$ python -q
>>> import numpy as np
>>> np.set_printoptions(precision=1, suppress=True, linewidth=100)
>>> F = np.loadtxt("data.csv", delimiter=",")
>>> F
array([[ 1.,  0.,  0.,  0.,  0.,  0.,  0.,  0.,  0.],
       [ 2.,  1.,  0.,  0.,  0.,  0.,  0.,  0.,  0.],
       [ 3., -2.,  1.,  0.,  0.,  0.,  0.,  0.,  0.],
       [-3.,  0.,  1.,  1.,  0.,  0.,  0.,  0.,  0.],
       [ 1., -1., -3.,  3.,  1.,  0.,  0.,  0.,  0.],
       [ 3., -3.,  2., -1.,  3.,  1.,  0.,  0.,  0.],
       [-2.,  2.,  1.,  2., -2., -1.,  1.,  0.,  0.],
       [ 2., -3.,  3.,  0., -2.,  1.,  3.,  1.,  0.],
       [-1., -1., -1.,  2., -2.,  2.,  2.,  1.,  1.]])
>>> np.sort(np.linalg.eigvals(F))
array([1., 1., 1., 1., 1., 1., 1., 1., 1.])
>>> print(np.linalg.matrix_rank(F - F[0, 0] * np.eye(9)))
8
>>> F @ F
array([[  1.,   0.,   0.,   0.,   0.,   0.,   0.,   0.,   0.],
       [  4.,   1.,   0.,   0.,   0.,   0.,   0.,   0.,   0.],
       [  2.,  -4.,   1.,   0.,   0.,   0.,   0.,   0.,   0.],
       [ -3.,  -2.,   2.,   1.,   0.,   0.,   0.,   0.,   0.],
       [-18.,   4.,  -3.,   6.,   1.,   0.,   0.,   0.,   0.],
       [ 12., -13.,  -6.,   7.,   6.,   1.,   0.,   0.,   0.],
       [ -8.,   7.,   8.,  -1.,  -7.,  -2.,   1.,   0.,   0.],
       [  2.,  -7.,  17.,  -1.,  -7.,  -1.,   6.,   1.,   0.],
       [-11.,  -3.,  15.,   0.,  -4.,   3.,   7.,   2.,   1.]])
>>> U, sv, Vt = np.linalg.svd(F)
>>> np.argmax(sv[:-1] / (sv[1:] + 1e-6)) + 1
np.int64(8)
>>> Y = U[:, :8] @ np.diag(sv[:8]) @ Vt[:8]
>>> np.round(np.linalg.norm(F - Y, 2), 1), round(sv[8], 1)
(np.float64(0.0), np.float64(0.0))
>>> np.round(np.linalg.norm(F - Y) / np.linalg.norm(F), 1)
np.float64(0.0)
>>> print(np.linalg.matrix_rank(Y))
8
>>> (F + F.T) / 2
array([[ 1. ,  1. ,  1.5, -1.5,  0.5,  1.5, -1. ,  1. , -0.5],
       [ 1. ,  1. , -1. ,  0. , -0.5, -1.5,  1. , -1.5, -0.5],
       [ 1.5, -1. ,  1. ,  0.5, -1.5,  1. ,  0.5,  1.5, -0.5],
       [-1.5,  0. ,  0.5,  1. ,  1.5, -0.5,  1. ,  0. ,  1. ],
       [ 0.5, -0.5, -1.5,  1.5,  1. ,  1.5, -1. , -1. , -1. ],
       [ 1.5, -1.5,  1. , -0.5,  1.5,  1. , -0.5,  0.5,  1. ],
       [-1. ,  1. ,  0.5,  1. , -1. , -0.5,  1. ,  1.5,  1. ],
       [ 1. , -1.5,  1.5,  0. , -1. ,  0.5,  1.5,  1. ,  0.5],
       [-0.5, -0.5, -0.5,  1. , -1. ,  1. ,  1. ,  0.5,  1. ]])
>>> assert F == F.T
Traceback (most recent call last):
  File "<python-input-14>", line 1, in <module>
    assert F == F.T
           ^^^^^^^^
ValueError: The truth value of an array with more than one element is ambiguous. Use a.any() or a.all()
>>> print((F - F.T) / 2)
[[ 0.  -1.  -1.5  1.5 -0.5 -1.5  1.  -1.   0.5]
 [ 1.   0.   1.   0.   0.5  1.5 -1.   1.5  0.5]
 [ 1.5 -1.   0.  -0.5  1.5 -1.  -0.5 -1.5  0.5]
 [-1.5  0.   0.5  0.  -1.5  0.5 -1.   0.  -1. ]
 [ 0.5 -0.5 -1.5  1.5  0.  -1.5  1.   1.   1. ]
 [ 1.5 -1.5  1.  -0.5  1.5  0.   0.5 -0.5 -1. ]
 [-1.   1.   0.5  1.  -1.  -0.5  0.  -1.5 -1. ]
 [ 1.  -1.5  1.5  0.  -1.   0.5  1.5  0.  -0.5]
 [-0.5 -0.5 -0.5  1.  -1.   1.   1.   0.5  0. ]]
>>> F.inv()
Traceback (most recent call last):
  File "<python-input-16>", line 1, in <module>
    F.inv()
    ^^^^^
AttributeError: 'numpy.ndarray' object has no attribute 'inv'
>>> print(np.linalg.cond(F) > 100)
True
>>> K = np.load("m.npy")
>>> K
array([[ 7,  5,  5,  8,  8,  7],
       [ 3,  1,  1,  4,  4,  3],
       [ 4,  2,  2,  5,  5,  4],
       [ 4,  2,  2,  5,  5,  4],
       [ 5,  3,  3,  6,  6,  5],
       [ 8,  6,  6,  9,  9,  8],
       [ 3,  1,  1,  4,  4,  3],
       [ 8,  6,  6,  9,  9,  8],
       [ 9,  7,  7, 10, 10,  9],
       [ 9,  7,  7, 10, 10,  9],
       [ 8,  6,  6,  9,  9,  8],
       [ 4,  2,  2,  5,  5,  4],
       [ 6,  4,  4,  7,  7,  6]])
>>> # column 2 repeats column 1
>>> C = K[[9, 10]].astype(float)
>>> for _ in range(5):
...     labels = np.linalg.norm(K[:, None] - C, axis=-1).argmin(axis=1)
...     C = np.array([K[labels == j].mean(axis=0) for j in range(2)])
... 
>>> print(labels)
[0 1 1 1 1 0 1 0 0 0 0 1 1]
>>> np.abs(C[1] - C[0]).argmax()
np.int64(1)
>>> labels = K[:, 4] > np.median(K[:, 4])
>>> u = K[labels].mean(axis=0) - K[~labels].mean(axis=0)
>>> np.argsort(-np.abs(u).round(6), kind="stable")
array([0, 1, 2, 3, 4, 5])
>>> (((K - K.mean(axis=0)) @ u > 0) == labels).mean()
np.float64(1.0)
>>> labels.astype(int)
array([1, 0, 0, 0, 0, 1, 0, 1, 1, 1, 1, 0, 0])
>>> Y = np.array([[1, 0, 3, 3, 3, 2, 2, 3, 2, 3],
...     [1, 3, 1, 1, 2, 3, 1, 3, 1, 1],
...     [2, 2, 2, 2, 1, 3, 1, 3, 2, 2],
...     [1, 2, 3, 2, 2, 1, 0, 1, 2, 0],
...     [2, 3, 2, 3, 2, 1, 2, 2, 0, 2],
...     [0, 1, 1, 3, 3, 1, 2, 0, 0, 3],
...     [2, 0, 2, 0, 0, 0, 0, 2, 1, 0]])
>>> m1 = Y.T @ Y
>>> m1
array([[15, 15, 19, 16, 13, 14,  9, 21, 11, 12],
       [15, 27, 20, 23, 21, 21, 13, 23, 11, 16],
       [19, 20, 32, 29, 26, 21, 15, 29, 19, 21],
       [16, 23, 29, 36, 32, 23, 21, 26, 15, 29],
       [13, 21, 26, 32, 31, 22, 19, 24, 14, 26],
       [14, 21, 21, 23, 22, 25, 14, 27, 15, 20],
       [ 9, 13, 15, 21, 19, 14, 14, 16,  7, 19],
       [21, 23, 29, 26, 24, 27, 16, 36, 19, 22],
       [11, 11, 19, 15, 14, 15,  7, 19, 14, 11],
       [12, 16, 21, 29, 26, 20, 19, 22, 11, 27]])
>>> Y = np.array([[0, 2],
...     [0, 2],
...     [2, 1],
...     [0, 3],
...     [0, 2],
...     [0, 2],
...     [1, 0],
...     [1, 1],
...     [0, 2],
...     [3, 2]])
>>> np.einsum("ij,ij->i", m1, m1)
array([2219, 3840, 5611, 6658, 5564, 4266, 2335, 6189, 1976, 4453])
>>> np.linalg.matrix_rank(np.vstack([m1, Y.T]))
np.int64(9)
>>> m1 @ Y
array([[104, 248],
       [124, 334],
       [171, 400],
       [192, 439],
       [173, 400],
       [143, 351],
       [117, 256],
       [176, 415],
       [ 97, 235],
       [164, 354]])
>>> np.einsum("ik,kj->ij", m1, Y)
array([[104, 248],
       [124, 334],
       [171, 400],
       [192, 439],
       [173, 400],
       [143, 351],
       [117, 256],
       [176, 415],
       [ 97, 235],
       [164, 354]])
>>> np.vstack([m1, Y.T]).shape
(12, 10)
>>> np.einsum("ik,kj->ji", m1, Y)
array([[104, 124, 171, 192, 173, 143, 117, 176,  97, 164],
       [248, 334, 400, 439, 400, 351, 256, 415, 235, 354]])
>>> print(np.abs(np.diag(np.linalg.qr(m1)[1])) > 1e-9)
[ True  True  True  True  True  True  True False False False]
>>> print(np.round(np.trace(np.linalg.pinv(m1) @ m1), 1))
7.0
>>> np.linalg.lstsq(m1[:-1].T, m1[-1])[2]
np.int32(7)
>>> np.allclose(m1[:-1].T @ np.linalg.lstsq(m1[:-1].T, m1[-1])[0], m1[-1])
True
>>> A = np.loadtxt("dump.csv", delimiter=",")
>>> A
array([[-2.,  2., -1.,  1., -2.],
       [-2.,  2.,  1.,  1., -1.],
       [ 1.,  0.,  1.,  0., -1.],
       [-2.,  1.,  0., -1.,  2.],
       [ 1.,  0., -2.,  0., -1.],
       [ 0.,  0.,  0.,  1., -2.],
       [ 0.,  0.,  0., -2.,  1.],
       [ 0.,  0.,  2., -2.,  0.],
       [-2.,  2., -1.,  1., -2.]])
>>> A - A[0]
array([[ 0.,  0.,  0.,  0.,  0.],
       [ 0.,  0.,  2.,  0.,  1.],
       [ 3., -2.,  2., -1.,  1.],
       [ 0., -1.,  1., -2.,  4.],
       [ 3., -2., -1., -1.,  1.],
       [ 2., -2.,  1.,  0.,  0.],
       [ 2., -2.,  1., -3.,  3.],
       [ 2., -2.,  3., -3.,  2.],
       [ 0.,  0.,  0.,  0.,  0.]])
>>> np.unravel_index(np.abs(A).argmax(), A.shape)
(np.int64(0), np.int64(0))
>>> np.abs(A).max()
np.float64(2.0)
>>> np.linalg.rank(A)
Traceback (most recent call last):
  File "<python-input-49>", line 1, in <module>
    np.linalg.rank(A)
    ^^^^^^^^^^^^^^
AttributeError: module 'numpy.linalg' has no attribute 'rank'
>>> np.diff(A, axis=0)
array([[ 0.,  0.,  2.,  0.,  1.],
       [ 3., -2.,  0., -1.,  0.],
       [-3.,  1., -1., -1.,  3.],
       [ 3., -1., -2.,  1., -3.],
       [-1.,  0.,  2.,  1., -1.],
       [ 0.,  0.,  0., -3.,  3.],
       [ 0.,  0.,  2.,  0., -1.],
       [-2.,  2., -3.,  3., -2.]])
>>> A[9]
Traceback (most recent call last):
  File "<python-input-51>", line 1, in <module>
    A[9]
    ~^^^
IndexError: index 9 is out of bounds for axis 0 with size 9
